$ python3 -q
>>> import numpy as np
>>> import numpy.linalg as la
>>> np.set_printoptions(precision=1, suppress=True, linewidth=120, floatmode="fixed")
>>> rd = lambda a: np.round(a, 1) + 0
>>> mat = np.arange(30).reshape(5, 6) + -2
>>> print(mat)
[[-2 -1  0  1  2  3]
 [ 4  5  6  7  8  9]
 [10 11 12 13 14 15]
 [16 17 18 19 20 21]
 [22 23 24 25 26 27]]
>>> Uu, sigma, Vh = la.svd(mat)
>>> print(np.argmax(sigma[:-1] / (sigma[1:] + 1e-6)) + 1)
2
>>> print(rd(sigma))
[83.1  5.2  0.0  0.0  0.0]
>>> Y = Uu[:, :2] @ np.diag(sigma[:2]) @ Vh[:2]
>>> print(la.matrix_rank(Y))
2
>>> print(rd(la.norm(mat - Y, 2)), rd(sigma[2]))
0.0 0.0
>>> print(rd(np.abs(mat - Y).max()))
0.0
>>> print(la.matrix_rank(mat, rtol=0.05))
2
>>> Y = mat / np.sqrt((mat ** 2).mean(axis=1, keepdims=True))
>>> print(rd(la.norm(Y, axis=1)))
[2.4 2.4 2.4 2.4 2.4]
>>> print(rd(Y[4]))
[0.9 0.9 1.0 1.0 1.1 1.1]
>>> print(la.matrix_rank(Y) == la.matrix_rank(mat))
True
>>> print(la.matrix_rank(mat - mat.mean(axis=1, keepdims=True)))
1
>>> print(rd(np.trace(la.pinv(mat) @ mat)))
2.0
>>> print(rd(mat @ la.pinv(mat) @ mat))
[[-2.0 -1.0  0.0  1.0  2.0  3.0]
 [ 4.0  5.0  6.0  7.0  8.0  9.0]
 [10.0 11.0 12.0 13.0 14.0 15.0]
 [16.0 17.0 18.0 19.0 20.0 21.0]
 [22.0 23.0 24.0 25.0 26.0 27.0]]
>>> print(np.allclose(mat[:-1].T @ la.lstsq(mat[:-1].T, mat[-1])[0], mat[-1]))
True
